% ipython --no-banner

In [1]: import numpy as np

In [2]: import numpy.linalg as la

In [3]: np.set_printoptions(precision=3, suppress=True, linewidth=160)

In [4]: def rd(a):
   ...:     return np.round(a, 3) + 0
   ...: 

In [5]: arr = np.load("out8.npy")

In [6]: print(arr)
[[ 1.045  0.8   -0.5  ]
 [-1.406 -2.     0.7  ]
 [ 0.205  0.1   -0.1  ]
 [ 0.448  0.1   -0.2  ]
 [-3.009  1.1    1.5  ]
 [ 0.421 -0.4   -0.2  ]
 [-0.771  0.8    0.4  ]
 [-0.2   -0.3    0.1  ]
 [ 1.811 -0.1   -0.9  ]
 [ 1.391  0.8   -0.7  ]
 [-1.981 -0.5    1.   ]
 [ 0.213  2.7   -0.1  ]
 [-1.173 -0.7    0.6  ]
 [-2.001  0.     1.   ]
 [ 1.618  0.1   -0.8  ]
 [ 0.417  0.7   -0.2  ]
 [ 1.778 -1.5   -0.9  ]
 [-0.611 -0.2    0.3  ]]

In [7]: idx = arr[:, 2] > np.median(arr[:, 2])

In [8]: f = arr[idx].mean(axis=0) - arr[~idx].mean(axis=0)

In [9]: print(((arr - arr.mean(axis=0)) @ f > 0).astype(int))
[0 1 0 0 1 0 1 1 0 0 1 0 1 1 0 0 0 1]

In [10]: print(np.argsort(-np.abs(f).round(6), kind="stable"))
[0 2 1]

In [11]: print(np.count_nonzero(arr))
53

In [12]: arr[18]
Traceback (most recent call last):
  Cell In[12], line 1
    arr[18]
IndexError: index 18 is out of bounds for axis 0 with size 18


In [13]: print(rd(arr.mean(axis=0)))
[-0.1    0.083  0.056]

In [14]: print(rd(arr.sum(axis=0)))
[-1.805  1.5    1.   ]

In [15]: print(rd(la.norm(arr)))
7.797

In [16]: la.rank(arr)
Traceback (most recent call last):
  Cell In[16], line 1
    la.rank(arr)
AttributeError: module 'numpy.linalg' has no attribute 'rank'


In [17]: vec = np.array([9, 4, 4])

In [18]: print((arr @ vec).argmax())
9

In [19]: print(arr @ np.eye(3)[2])
[-0.5  0.7 -0.1 -0.2  1.5 -0.2  0.4  0.1 -0.9 -0.7  1.  -0.1  0.6  1.  -0.8 -0.2 -0.9  0.3]

In [20]: rng = np.random.default_rng(30839)

In [21]: A = np.eye(2, dtype=int)[rng.permutation(2)]

In [22]: print(A)
[[0 1]
 [1 0]]

In [23]: w, vecs = la.eigh(A)

In [24]: print(w.sum(), np.trace(A))
0.0 0

In [25]: print(w)
[-1.  1.]

In [26]: idx = rng.permutation(2)

In [27]: print(idx)
[1 0]

In [28]: M2 = A[idx][:, idx]

In [29]: print(M2)
[[0 1]
 [1 0]]

In [30]: print(A @ np.ones(2))
[1. 1.]

In [31]: print(A.sum(axis=1))
[1 1]

In [32]: print(la.matrix_power(A, 2))
[[1 0]
 [0 1]]

In [33]: print(rd(np.sort(np.abs(la.eigvals(A)))[::-1]))
[1. 1.]

In [34]: p = np.eye(2)[0]

In [35]: for _ in range(3):
    ...:     p = p @ A
    ...:     print(p.round(3))
    ...: 
[0. 1.]
[1. 0.]
[0. 1.]
